% ipython --no-banner

In [1]: import numpy as np

In [2]: import numpy.linalg as la

In [3]: np.set_printoptions(suppress=True, linewidth=200)

In [4]: def rd(a):
   ...:     return np.round(a, 2) + 0
   ...: 

In [5]: data = np.array([[-2, 0, 0, 0, 0],
   ...:     [0, 2, 0, 0, 0],
   ...:     [0, 0, -1, 0, 0],
   ...:     [0, 0, 0, -2, 0],
   ...:     [0, 0, 0, 0, -2]])

In [6]: proj = np.triu(np.array([[2, 1, 1, 1, 1],
   ...:     [0, 2, 0, 2, 1],
   ...:     [0, 3, 3, 3, 2],
   ...:     [2, 1, 3, 2, 1],
   ...:     [2, 1, 1, 0, 3]]), 1) + np.eye(5)

In [7]: out = proj @ data @ la.inv(proj)

In [8]: print(la.matrix_rank(out))
5

In [9]: print(np.trace(out), np.trace(data))
-5.0 -5

In [10]: print(rd(la.eigvalsh(data).min()))
-2.0

In [11]: print(data.shape)
(5, 5)

In [12]: print(np.unravel_index(np.abs(data).argmax(), data.shape))
(np.int64(0), np.int64(0))

In [13]: print(np.diff(data, axis=0))
[[ 2  2  0  0  0]
 [ 0 -2 -1  0  0]
 [ 0  0  1 -2  0]
 [ 0  0  0  2 -2]]

In [14]: print(np.count_nonzero(data))
5

In [15]: print(data - data[0])
[[ 0  0  0  0  0]
 [ 2  2  0  0  0]
 [ 2  0 -1  0  0]
 [ 2  0  0 -2  0]
 [ 2  0  0  0 -2]]

In [16]: print(data.mean(axis=0))
[-0.4  0.4 -0.2 -0.4 -0.4]

In [17]: E = np.diag(np.array([-2, 2, -2, 0, 2, 0])) + 4 * np.eye(6, k=1) + 4 * np.eye(6, k=-1)

In [18]: print(E)
[[-2.  4.  0.  0.  0.  0.]
 [ 4.  2.  4.  0.  0.  0.]
 [ 0.  4. -2.  4.  0.  0.]
 [ 0.  0.  4.  0.  4.  0.]
 [ 0.  0.  0.  4.  2.  4.]
 [ 0.  0.  0.  0.  4.  0.]]

In [19]: ev, vecs = la.eigh(E)

In [20]: x0 = np.array([-2, -1, 1, 1, 3, -3])

In [21]: print(rd(la.eigvalsh(E[1:, 1:])))
[-7.11 -3.55  0.59  4.66  7.41]

In [22]: print((np.sign(vecs[:, -1].round(6)) == np.sign(vecs[0, -1].round(6))).astype(int))
[1 1 1 1 1 1]

In [23]: print(x0 @ E @ x0)
-22.0

In [24]: print(np.abs(E).sum(axis=1).max(), rd(np.abs(ev).max()))
10.0 7.57

In [25]: x0 = np.array([1, 2, 0, 1, 1, 1])

In [26]: y = E @ x0

In [27]: b, lr = np.zeros(6), 1 / la.norm(E, 2) ** 2

In [28]: for i in range(15):
    ...:     b -= lr * E.T @ (E @ b - y)
    ...:     if i % 5 == 0: print(i, round(la.norm(E @ b - y), 2))
    ...: 
0 2.54
5 1.2
10 0.99

In [29]: print(rd(b))
[0.76 1.83 0.27 1.37 0.86 0.67]

In [30]: print(np.all(la.eigvalsh(E) > 0))
False

In [31]: print([round(float(la.det(E[:i, :i])), 2) + 0 for i in range(1, 7)])
[-2.0, -20.0, 72.0, 320.0, -512.0, -5120.0]

In [32]: out = la.inv(E)

In [33]: print(rd(la.det(E) * out))
[[  512. -1024.     0.  1024.     0. -1024.]
 [-1024.  -512.     0.   512.     0.  -512.]
 [    0.     0.     0. -1280.     0.  1280.]
 [ 1024.   512. -1280. -1152.     0.  1152.]
 [    0.     0.     0.     0.     0. -1280.]
 [-1024.  -512.  1280.  1152. -1280.  -512.]]

In [34]: print(rd(la.cond(E)))
5.73

In [35]: print(rd(out))
[[-0.1   0.2   0.   -0.2   0.    0.2 ]
 [ 0.2   0.1   0.   -0.1   0.    0.1 ]
 [ 0.    0.    0.    0.25  0.   -0.25]
 [-0.2  -0.1   0.25  0.22  0.   -0.22]
 [ 0.    0.    0.    0.    0.    0.25]
 [ 0.2   0.1  -0.25 -0.22  0.25  0.1 ]]

In [36]: print((np.abs(out) > 1e-9).astype(int))
[[1 1 0 1 0 1]
 [1 1 0 1 0 1]
 [0 0 0 1 0 1]
 [1 1 1 1 0 1]
 [0 0 0 0 0 1]
 [1 1 1 1 1 1]]

In [37]: print(E @ out)
[[1. 0. 0. 0. 0. 0.]
 [0. 1. 0. 0. 0. 0.]
 [0. 0. 1. 0. 0. 0.]
 [0. 0. 0. 1. 0. 0.]
 [0. 0. 0. 0. 1. 0.]
 [0. 0. 0. 0. 0. 1.]]

In [38]: K = np.load("a.npy")

In [39]: print(K)
[[0 5 4 1]
 [0 0 5 2]
 [0 0 0 3]
 [0 0 0 0]]

In [40]: # triangular, det is the product of the diagonal

In [41]: U, sigma, Vt = la.svd(K)

In [42]: print(np.argmax(sigma[:-1] / (sigma[1:] + 1e-6)) + 1)
3

In [43]: out = U[:, :3] @ np.diag(sigma[:3]) @ Vt[:3]

In [44]: print(la.matrix_rank(out))
3

In [45]: print(rd(out))
[[0. 5. 4. 1.]
 [0. 0. 5. 2.]
 [0. 0. 0. 3.]
 [0. 0. 0. 0.]]

In [46]: print(la.matrix_rank(K, rtol=0.05))
3

In [47]: print(la.matrix_rank(K, rtol=0.1))
3

In [48]: print(rd(K @ la.pinv(K) @ K))
[[0. 5. 4. 1.]
 [0. 0. 5. 2.]
 [0. 0. 0. 3.]
 [0. 0. 0. 0.]]

In [49]: print(np.unique(K.round(6), axis=0).shape)
(4, 4)

In [50]: mat = np.load("mat.npy")

In [51]: print(mat)
[[-1.7 -0.7 -2.4  1.5  0.6]
 [ 0.9 -0.2 -1.8 -0.3  2.1]
 [ 1.4 -0.8  2.4  0.  -0.4]
 [-0.2 -0.1  5.1 -0.7  0.7]]

In [52]: U, sigma, Vt = la.svd(mat, full_matrices=False)

In [53]: print(rd(sigma))
[6.54 2.51 2.21 1.39]

In [54]: print(rd(U.T @ U))
[[1. 0. 0. 0.]
 [0. 1. 0. 0.]
 [0. 0. 1. 0.]
 [0. 0. 0. 1.]]

In [55]: print(np.allclose(U * sigma @ Vt, mat))
True

In [56]: print(rd(np.sqrt((sigma ** 2).sum())), rd(la.norm(mat)))
7.48 7.48

In [57]: print(rd(np.cumsum(sigma ** 2) / np.sum(sigma ** 2)))
[0.77 0.88 0.97 1.  ]

In [58]: print(np.abs(U[:, 0]).round(6).argmax())
3

In [59]: out = data / np.sqrt((data ** 2).mean(axis=1, keepdims=True))

In [60]: print(la.matrix_rank(data - data.mean(axis=1, keepdims=True)))
4

In [61]: print(rd(out[0]))
[-2.24  0.    0.    0.    0.  ]

In [62]: print(rd(la.norm(out, axis=1)))
[2.24 2.24 2.24 2.24 2.24]

In [63]: print(la.matrix_rank(out) == la.matrix_rank(data))
True

In [64]: M = np.vander(np.arange(4) - 3, 4, increasing=True)

In [65]: print(M)
[[  1  -3   9 -27]
 [  1  -2   4  -8]
 [  1  -1   1  -1]
 [  1   0   0   0]]

In [66]: G = M.T @ M

In [67]: print(G)
[[   4   -6   14  -36]
 [  -6   14  -36   98]
 [  14  -36   98 -276]
 [ -36   98 -276  794]]

In [68]: print(la.matrix_rank(G))
4

In [69]: print((M @ M.T).shape)
(4, 4)

In [70]: f, v = M[0], M[3]

In [71]: print(f @ v)
1

In [72]: print(f @ f)
820

In [73]: p = (f @ v) / (f @ f) * f

In [74]: print(rd(p))
[ 0.    0.    0.01 -0.03]

In [75]: print((v - p) @ f)
0.0

In [76]: U, sigma, Vt = la.svd(M)

In [77]: print(np.argmax(sigma[:-1] / (sigma[1:] + 1e-6)) + 1)
1

In [78]: print(rd(sigma))
[30.07  2.24  0.92  0.19]

In [79]: out = U[:, :1] @ np.diag(sigma[:1]) @ Vt[:1]

In [80]: print(rd(np.abs(M - out).max()))
1.03

In [81]: print(rd(la.norm(M - out) / la.norm(M)))
0.08

In [82]: print(rd(la.norm(M - out, 2)), rd(sigma[1]))
2.24 2.24

In [83]: print(la.matrix_rank(out))
1
